% python3 -q
>>> import numpy as np
>>> import numpy.linalg as la
>>> np.set_printoptions(precision=3, suppress=True, linewidth=120, sign=" ")
>>> m1 = np.load("x.npy")
>>> m1
array([[ 2.,  4.,  2.,  4.],
       [ 3.,  8.,  4.,  7.],
       [-4., -8., -4., -8.],
       [-1., -4., -2., -3.]])
>>> # null space of dimension 2
>>> Uu, sig, vt = la.svd(m1)
>>> evecs = vt[:(sig > 1e-8).sum()]
>>> rng = np.random.default_rng(712569)
>>> x = m1[1] + 5 * m1[0] + rng.integers(2) * np.eye(4)[3]
>>> x
array([ 13.,  28.,  14.,  28.])
>>> np.allclose(evecs.T @ evecs @ x, x)
False
>>> np.count_nonzero(m1)
np.int64(16)
>>> m1.shape
(4, 4)
>>> m1.sum(axis=0)
array([ 0.,  0.,  0.,  0.])
>>> m1 - m1[0]
array([[  0.,   0.,   0.,   0.],
       [  1.,   4.,   2.,   3.],
       [ -6., -12.,  -6., -12.],
       [ -3.,  -8.,  -4.,  -7.]])
>>> np.round(la.svd(m1, compute_uv=False), 3) + 0
array([ 19.149,   1.149,   0.   ,   0.   ])
>>> np.round(la.eigvals(m1), 3) + 0
array([ 2.,  1.,  0.,  0.])
>>> np.einsum("ii->", m1)
np.float64(3.0)
>>> round(la.det(m1[::-1]), 3)
np.float64(0.0)
>>> np.einsum("ij,ji->", m1, m1)
np.float64(5.0)
>>> X = np.load("test15.npy")
>>> X
array([[ 16,   8,   0,  30,   0,   5,   0,   3],
       [  0,   0,   4,   0,   0,   0,   4,   0],
       [  5,   0,   0,   0,   6,  16,  17,  11],
       [  0,  24,   1,  27,   0,   0,   0,   0],
       [  1,   7,   0,  24,   0,   2,   0,   0],
       [ 11,   0,   0,  18,   0,   0,   0,   1],
       [  0,   0,   6,   0,  12,   1,   2,   0],
       [  4,   0,   0,   3,   0,   0,   0,   4],
       [  0,   8,   0,  15,   0,   0,   0,   0],
       [  0,  15,  12,  12,   3,   0,   0,   0],
       [  0,   0,   0,   9,   0,   7,   5,   0],
       [  2,   8,   0,  30,   0,   3,   0,   0],
       [  0,   2,  12,   0,  20,  13,   4,   0],
       [  0,   0,   8,   0,  10,   0,   6,   0],
       [  0,  15,   0,   6,   7,   8,   0,   3],
       [ 18,   0,   0,  12,   0,   4,   7,  13],
       [  2,   0,   0,  12,   0,   0,   0,   0],
       [  0,   0,   4,   6,  10,  15,   6,   0],
       [  5,   0,   0,   0,   1,   6,  27,  16],
       [  0,   5,   0,   3,   0,   0,   0,   0],
       [  0,   0,   0,   0,   0,   0,   0,   0],
       [  0,   4,   0,  15,   0,   1,   0,   0],
       [  0,   0,   5,   0,  16,   1,   9,   3],
       [  7,  22,   0,   6,   6,   8,   0,   9],
       [  0,   0,   0,   0,  10,   2,  18,  16],
       [  0,   6,   0,  15,   0,   0,   0,   0],
       [ 10,  23,   0,  36,   0,   3,   0,   0],
       [  0,  27,   6,  21,   2,   0,   0,   0],
       [  0,   5,   7,   0,   7,   0,   0,   0]])
>>> M2 = np.c_[X[:, :2] @ np.array([[-3, -4], [0, -1]]), np.array([1, 1, 0, 0, 2, 1, 3, 0, 2, 1, 0, 1, 1, 0, 2, 3, 1, 0, 1, 2, 1, 0, 1, 0, 3, 0, 1, 1, 1])]
>>> M2
array([[-48, -72,   1],
       [  0,   0,   1],
       [-15, -20,   0],
       [  0, -24,   0],
       [ -3, -11,   2],
       [-33, -44,   1],
       [  0,   0,   3],
       [-12, -16,   0],
       [  0,  -8,   2],
       [  0, -15,   1],
       [  0,   0,   0],
       [ -6, -16,   1],
       [  0,  -2,   1],
       [  0,   0,   0],
       [  0, -15,   2],
       [-54, -72,   3],
       [ -6,  -8,   1],
       [  0,   0,   0],
       [-15, -20,   1],
       [  0,  -5,   2],
       [  0,   0,   1],
       [  0,  -4,   0],
       [  0,   0,   1],
       [-21, -50,   0],
       [  0,   0,   3],
       [  0,  -6,   0],
       [-30, -63,   1],
       [  0, -27,   1],
       [  0,  -5,   1]])
>>> la.norm(la.qr(X)[0].T @ M2, axis=0) ** 2 / ((M2 ** 2).sum(axis=0) + 1e-12)
array([ 1.   ,  1.   ,  0.627])
